$ python3 -q
>>> import numpy as np
>>> import numpy.linalg as la
>>> np.set_printoptions(precision=2, suppress=True, linewidth=160, legacy="1.25")
>>> K = np.loadtxt("data.csv", delimiter=",")
>>> K
array([[0.15, 0.06, 0.08, 0.34],
       [0.06, 0.03, 0.04, 0.15],
       [0.08, 0.04, 0.05, 0.19],
       [0.34, 0.15, 0.19, 0.78]])
>>> # symmetric, so the eigenvalues are real
>>> round(np.abs(K).max(), 2)
0.78
>>> round(la.norm(K), 2)
1.0
>>> np.round(la.svd(K, compute_uv=False), 2) + 0
array([1., 0., 0., 0.])
>>> rng = np.random.default_rng(99380)
>>> B = K + rng.integers(-2, 3, (4, 1)) @ rng.integers(-2, 3, (1, 4))
>>> B
array([[ 0.15,  4.06, -1.92, -3.66],
       [ 0.06,  0.03,  0.04,  0.15],
       [ 0.08, -1.96,  1.05,  2.19],
       [ 0.34, -3.85,  2.19,  4.78]])
>>> la.matrix_rank(B - K, tol=1e-8)
1
>>> B - K
array([[ 0.,  4., -2., -4.],
       [ 0.,  0.,  0.,  0.],
       [ 0., -2.,  1.,  2.],
       [ 0., -4.,  2.,  4.]])
>>> B @ la.pinv(B) @ B
array([[ 0.15,  4.06, -1.92, -3.66],
       [ 0.06,  0.03,  0.04,  0.15],
       [ 0.08, -1.96,  1.05,  2.19],
       [ 0.34, -3.85,  2.19,  4.78]])
>>> np.unique(B.round(6), axis=0).shape
(4, 4)
>>> la.lstsq(B[:-1].T, B[-1])[2]
2
>>> round(float(np.trace(la.pinv(B) @ B)), 2)
2.0
>>> np.abs(np.diag(la.qr(B)[1])) > 1e-9
array([ True,  True, False, False])
>>> arr = np.array([[2, 1, 2, 0, 3, 2, 3, 2, 3],
...     [1, 3, 2, 3, 1, 2, 2, 1, 0],
...     [3, 1, 1, 0, 3, 1, 0, 1, 1],
...     [0, 2, 2, 3, 3, 3, 2, 3, 3],
...     [6, 13, 10, 12, 7, 10, 11, 6, 3]])
>>> # row 4 is much longer than the rest
>>> la.cond(arr) > 100
True
>>> U, sv, Vt = la.svd(arr)
>>> sv.round(2) + 0
array([29.59,  5.49,  3.34,  2.07,  0.  ])
>>> B = U[:, :4] @ np.diag(sv[:4]) @ Vt[:4]
>>> la.matrix_rank(arr, rtol=0.05)
4
>>> la.matrix_rank(B)
4
>>> np.allclose(arr[:-1].T @ la.lstsq(arr[:-1].T, arr[-1])[0], arr[-1])
True
>>> np.abs(np.diag(la.qr(arr)[1])) > 1e-9
array([ True,  True,  True,  True, False])
>>> U, sv, Vt = la.svd(arr)
>>> evecs = Vt[:(sv > 1e-8).sum()]
>>> x0 = arr[4] + -1 * arr[1] + rng.integers(2) * np.eye(9)[3]
>>> x0
array([ 5., 10.,  8., 10.,  6.,  8.,  9.,  5.,  3.])
>>> round(la.norm(x0 - evecs.T @ evecs @ x0), 2)
0.63
>>> np.diag(evecs.T @ evecs)
array([0.71, 0.36, 0.16, 0.6 , 0.5 , 0.16, 0.79, 0.23, 0.49])
>>> np.allclose(evecs.T @ evecs @ x0, x0)
False
>>> la.matrix_rank(np.vstack([arr, x0]))
5
>>> data = np.load("dump.npy")
>>> data
array([[ 2,  0,  0,  0,  0,  0,  0,  0,  0],
       [ 0, -1,  0,  0,  0,  0,  0,  0,  0],
       [ 0, -1,  0,  0,  0,  0,  0,  0,  0],
       [-2, -1,  1,  0,  0,  0,  0,  0,  0],
       [ 2, -3,  1, -1, -3,  0,  0,  0,  0],
       [-3,  2,  1, -3,  0,  0,  0,  0,  0],
       [-3,  1, -1, -3,  1,  0, -2,  0,  0],
       [ 0, -2, -2,  1,  2, -1, -3, -3,  0],
       [ 0, -3, -2, -3, -1, -1, -3,  3,  3]])
>>> U, sv, Vt = la.svd(data)
>>> evecs = Vt[:(sv > 1e-8).sum()]
>>> x0 = data[4] + -1 * data[1] + rng.integers(2) * np.eye(9)[1]
>>> x0
array([ 2., -1.,  1., -1., -3.,  0.,  0.,  0.,  0.])
>>> np.round(evecs.T @ evecs, 2) + 0
array([[ 1.  ,  0.  ,  0.  ,  0.  ,  0.  ,  0.  ,  0.  ,  0.  ,  0.  ],
       [ 0.  ,  1.  ,  0.  ,  0.  ,  0.  ,  0.  ,  0.  ,  0.  ,  0.  ],
       [ 0.  ,  0.  ,  1.  ,  0.  ,  0.  ,  0.  ,  0.  ,  0.  ,  0.  ],
       [ 0.  ,  0.  ,  0.  ,  1.  ,  0.  ,  0.  ,  0.  ,  0.  ,  0.  ],
       [ 0.  ,  0.  ,  0.  ,  0.  ,  1.  ,  0.  ,  0.  ,  0.  ,  0.  ],
       [ 0.  ,  0.  ,  0.  ,  0.  ,  0.  ,  0.36,  0.  ,  0.21, -0.43],
       [ 0.  ,  0.  ,  0.  ,  0.  ,  0.  ,  0.  ,  1.  ,  0.  ,  0.  ],
       [ 0.  ,  0.  ,  0.  ,  0.  ,  0.  ,  0.21,  0.  ,  0.93,  0.14],
       [ 0.  ,  0.  ,  0.  ,  0.  ,  0.  , -0.43,  0.  ,  0.14,  0.71]])
>>> la.matrix_rank(np.vstack([data, x0]))
8
>>> np.diag(evecs.T @ evecs)
array([1.  , 1.  , 1.  , 1.  , 1.  , 0.36, 1.  , 0.93, 0.71])
>>> np.round(la.norm(x0 - evecs.T @ evecs @ x0), 2)
0.0
>>> np.prod(np.diag(data)), round(float(la.det(data)), 2)
(0, -0.0)
>>> data @ data
array([[  4,   0,   0,   0,   0,   0,   0,   0,   0],
       [  0,   1,   0,   0,   0,   0,   0,   0,   0],
       [  0,   1,   0,   0,   0,   0,   0,   0,   0],
       [ -4,   0,   0,   0,   0,   0,   0,   0,   0],
       [  0,  12,  -4,   3,   9,   0,   0,   0,   0],
       [  0,   0,  -3,   0,   0,   0,   0,   0,   0],
       [  8,  -2,   0,   5,  -5,   0,   4,   0,   0],
       [ 14,  -2,  11,   7, -15,   3,  15,   9,   0],
       [ 16,  -9, -14,   7,   3,  -6, -12,   0,   9]])
>>> [int(la.matrix_rank(la.matrix_power(data, p))) for p in range(1, 10)]
[8, 7, 6, 6, 6, 6, 6, 6, 6]
>>> np.sort(la.eigvals(data))
array([-3., -3., -2., -1.,  0.,  0.,  0.,  2.,  3.])
>>> U, sv, Vt = la.svd(data, full_matrices=False)
>>> sv.round(2) + 0
array([7.81, 7.21, 5.95, 3.39, 2.42, 0.83, 0.68, 0.37, 0.  ])
>>> np.round(U.T @ data @ Vt.T, 2) + 0
array([[7.81, 0.  , 0.  , 0.  , 0.  , 0.  , 0.  , 0.  , 0.  ],
       [0.  , 7.21, 0.  , 0.  , 0.  , 0.  , 0.  , 0.  , 0.  ],
       [0.  , 0.  , 5.95, 0.  , 0.  , 0.  , 0.  , 0.  , 0.  ],
       [0.  , 0.  , 0.  , 3.39, 0.  , 0.  , 0.  , 0.  , 0.  ],
       [0.  , 0.  , 0.  , 0.  , 2.42, 0.  , 0.  , 0.  , 0.  ],
       [0.  , 0.  , 0.  , 0.  , 0.  , 0.83, 0.  , 0.  , 0.  ],
       [0.  , 0.  , 0.  , 0.  , 0.  , 0.  , 0.68, 0.  , 0.  ],
       [0.  , 0.  , 0.  , 0.  , 0.  , 0.  , 0.  , 0.37, 0.  ],
       [0.  , 0.  , 0.  , 0.  , 0.  , 0.  , 0.  , 0.  , 0.  ]])
>>> U.shape, sv.shape, Vt.shape
((9, 9), (9,), (9, 9))
>>> np.round(sv / sv[0], 2) + 0
array([1.  , 0.92, 0.76, 0.43, 0.31, 0.11, 0.09, 0.05, 0.  ])
>>> X = np.loadtxt("a.csv", delimiter=",")
>>> X.round(2) + 0
array([[-1.93, -0.02, -0.59,  1.42, -0.69, -0.74,  1.32, -0.36],
       [-0.38, -1.88,  1.68, -1.28,  0.22, -0.61,  0.18,  0.63],
       [ 1.44,  1.78, -1.26,  0.41,  0.18,  0.99, -0.91, -0.4 ],
       [-0.81,  1.35, -1.55,  1.73, -0.55,  0.03,  0.61, -0.66],
       [ 1.46,  1.78, -1.24,  0.39,  0.18,  1.  , -0.92, -0.39],
       [-1.45,  0.77, -1.2 ,  1.72, -0.67, -0.36,  1.02, -0.56],
       [ 1.26,  1.85, -1.38,  0.6 ,  0.1 ,  0.94, -0.79, -0.46],
       [ 1.64, -0.52,  1.02, -1.66,  0.69,  0.49, -1.14,  0.51],
       [ 0.39, -1.61,  1.67, -1.63,  0.45, -0.25, -0.33,  0.68],
       [-0.09,  1.74, -1.7 ,  1.52, -0.36,  0.4 ,  0.13, -0.67],
       [-0.51, -1.9 ,  1.66, -1.2 ,  0.18, -0.67,  0.27,  0.62],
       [ 1.33,  1.83, -1.33,  0.53,  0.13,  0.96, -0.83, -0.43],
       [-2.05, -0.99,  0.3 ,  0.71, -0.55, -1.03,  1.36, -0.02],
       [ 0.62, -1.48,  1.61, -1.69,  0.51, -0.13, -0.49,  0.67],
       [-2.08, -0.65, -0.03,  1.01, -0.62, -0.95,  1.39, -0.15],
       [-0.22, -1.84,  1.7 , -1.37,  0.27, -0.54,  0.08,  0.65],
       [-0.36, -1.87,  1.68, -1.29,  0.23, -0.6 ,  0.17,  0.64],
       [-0.19,  1.7 , -1.69,  1.56, -0.39,  0.35,  0.2 , -0.68],
       [-2.  , -0.22, -0.42,  1.31, -0.68, -0.82,  1.36, -0.3 ],
       [-1.41,  0.81, -1.22,  1.73, -0.66, -0.34,  1.  , -0.57],
       [-0.27, -1.86,  1.69, -1.34,  0.26, -0.57,  0.11,  0.65],
       [-1.14, -1.88,  1.45, -0.72, -0.05, -0.9 ,  0.7 ,  0.49],
       [-0.98, -1.91,  1.52, -0.85,  0.01, -0.85,  0.59,  0.53],
       [ 1.38, -0.84,  1.25, -1.73,  0.66,  0.32, -0.98,  0.58],
       [ 1.38,  1.81, -1.3 ,  0.48,  0.15,  0.98, -0.87, -0.42],
       [ 1.05, -1.16,  1.45, -1.75,  0.6 ,  0.11, -0.77,  0.64],
       [-0.1 , -1.81,  1.7 , -1.43,  0.31, -0.49,  0.  ,  0.66],
       [-0.3 , -1.86,  1.69, -1.33,  0.25, -0.58,  0.13,  0.64],
       [ 1.23,  1.86, -1.4 ,  0.63,  0.09,  0.93, -0.76, -0.46],
       [-2.07, -0.52, -0.16,  1.11, -0.64, -0.92,  1.39, -0.2 ],
       [ 1.98,  1.23, -0.55, -0.45,  0.47,  1.06, -1.3 , -0.08],
       [-1.64, -1.67,  1.08, -0.17, -0.27, -1.04,  1.05,  0.31],
       [ 1.94,  0.05,  0.57, -1.41,  0.69,  0.75, -1.32,  0.35],
       [-1.88,  0.1 , -0.69,  1.48, -0.69, -0.69,  1.29, -0.39],
       [ 0.59, -1.49,  1.62, -1.69,  0.5 , -0.14, -0.47,  0.67],
       [-1.8 ,  0.26, -0.82,  1.56, -0.69, -0.62,  1.24, -0.44],
       [-1.11,  1.11, -1.42,  1.75, -0.61, -0.15,  0.8 , -0.63],
       [-0.24,  1.68, -1.69,  1.58, -0.41,  0.32,  0.23, -0.68]])
>>> np.argsort(-la.norm(X, axis=0).round(6), kind="stable")[:3]
array([1, 2, 3])
>>> la.matrix_rank(X, rtol=0.1)
2
>>> np.round(la.norm(X, 2) / la.norm(X), 2)
0.78
>>> la.cond(X) > 100
True
>>> Z = X[[25, 2]].astype(float)
>>> for _ in range(5):
...     labels = la.norm(X[:, None] - Z, axis=-1).argmin(axis=1)
...     Z = np.array([X[labels == j].mean(axis=0) for j in range(2)])
... 
>>> labels
array([1, 0, 1, 1, 1, 1, 1, 0, 0, 1, 0, 1, 1, 0, 1, 0, 0, 1, 1, 1, 0, 0, 0, 0, 1, 0, 0, 0, 1, 1, 1, 0, 0, 1, 0, 1, 1, 1])
>>> np.abs(Z[1] - Z[0]).argmax()
2
>>> Z[1] - Z[0]
array([-0.53,  2.42, -2.49,  2.41, -0.65,  0.4 ,  0.46, -1.01])
>>> np.bincount(labels)
array([17, 21])
>>> m1 = (rng.random((5, 5)) < 0.3) + np.eye(5)
>>> m1 /= m1.sum(axis=1, keepdims=True)
>>> m1
array([[0.5 , 0.  , 0.  , 0.  , 0.5 ],
       [0.33, 0.67, 0.  , 0.  , 0.  ],
       [0.33, 0.  , 0.33, 0.33, 0.  ],
       [0.  , 0.  , 0.5 , 0.5 , 0.  ],
       [0.25, 0.  , 0.  , 0.25, 0.5 ]])
>>> # a transition matrix
>>> q = m1.astype(float).copy()
>>> for j in range(5):
...     q[:, j] -= q[:, :j] @ (q[:, :j].T @ q[:, j])
...     q[:, j] /= la.norm(q[:, j])
... 
>>> np.round(q.T @ m1, 2) + 0
array([[ 0.73,  0.3 ,  0.15,  0.24,  0.51],
       [ 0.  ,  0.59, -0.08, -0.12, -0.26],
       [ 0.  ,  0.  ,  0.58,  0.55, -0.17],
       [ 0.  ,  0.  ,  0.  ,  0.23,  0.28],
       [ 0.  ,  0.  ,  0.  ,  0.  ,  0.24]])
>>> J = np.array([[0, 0, 0, 0, 0, 0],
...     [0, 6, 2, 0, 0, 8],
...     [0, 1, 0, 0, 0, 0],
...     [6, 0, 0, 0, 6, 0]])
>>> # looks like rank 3
>>> labels = rng.permutation(5)
>>> labels
array([1, 4, 3, 2, 0])
>>> B = m1[labels][:, labels]
>>> np.allclose(B, m1)
False
>>> round(la.det(B), 2), np.round(la.det(m1[labels]), 2)
(-0.01, 0.01)
>>> np.trace(B)
2.5
>>> E = np.load("out14.npy")
>>> E
array([[-2, -1, -2, -1],
       [ 0, -1,  0, -1],
       [-2, -1, -2, -1],
       [ 0, -1,  0, -1]])
>>> # columns 0 and 2 are equal
>>> labels = rng.permutation(4)
>>> labels
array([0, 3, 2, 1])
>>> B = E[labels][:, labels]
>>> round(float(la.det(B)), 2), np.round(la.det(E[labels]), 2)
(0.0, 0.0)
>>> np.diag(B)
array([-2, -1, -2, -1])
>>> np.trace(B)
-6
>>> np.round(np.sort(np.abs(la.eigvals(B))), 2) + 0
array([0., 0., 2., 4.])
>>> r = la.matrix_rank(E)
>>> r
2
>>> null = la.svd(E)[2][r:].T
>>> la.matrix_rank(E.T @ E), la.matrix_rank(E @ E.T)
(2, 2)
>>> [int(la.matrix_rank(E[:, :j + 1])) for j in range(4)]
[1, 2, 2, 2]
>>> [int(la.matrix_rank(np.delete(E, i, axis=0))) for i in range(4)]
[2, 2, 2, 2]
>>> np.allclose(E @ null, 0)
True
>>> np.round(E @ null, 2) + 0
array([[0., 0.],
       [0., 0.],
       [0., 0.],
       [0., 0.]])
>>> feats = np.loadtxt("w.csv", delimiter=",")
>>> feats
array([[ -8.,  -8.,   0., -12.,   0.,   8.],
       [ -9.,   1.,  -5.,   4.,  10.,  -6.],
       [  6.,   6.,   0.,   9.,   0.,  -6.],
       [ 24.,  12.,   6.,  15., -12.,  -6.],
       [ -2.,  10.,  -6.,  18.,  12., -16.],
       [ -4., -20.,   8., -34., -16.,  28.],
       [-19., -13.,  -3., -18.,   6.,  10.]])
>>> # rank 2
>>> r = la.matrix_rank(feats)
>>> r
2
>>> null = la.svd(feats)[2][r:].T
>>> [int(la.matrix_rank(feats[:, :j + 1])) for j in range(6)]
[1, 2, 2, 2, 2, 2]
>>> [int(la.matrix_rank(feats[:i])) for i in range(1, len(feats) + 1)]
[1, 2, 2, 2, 2, 2, 2]
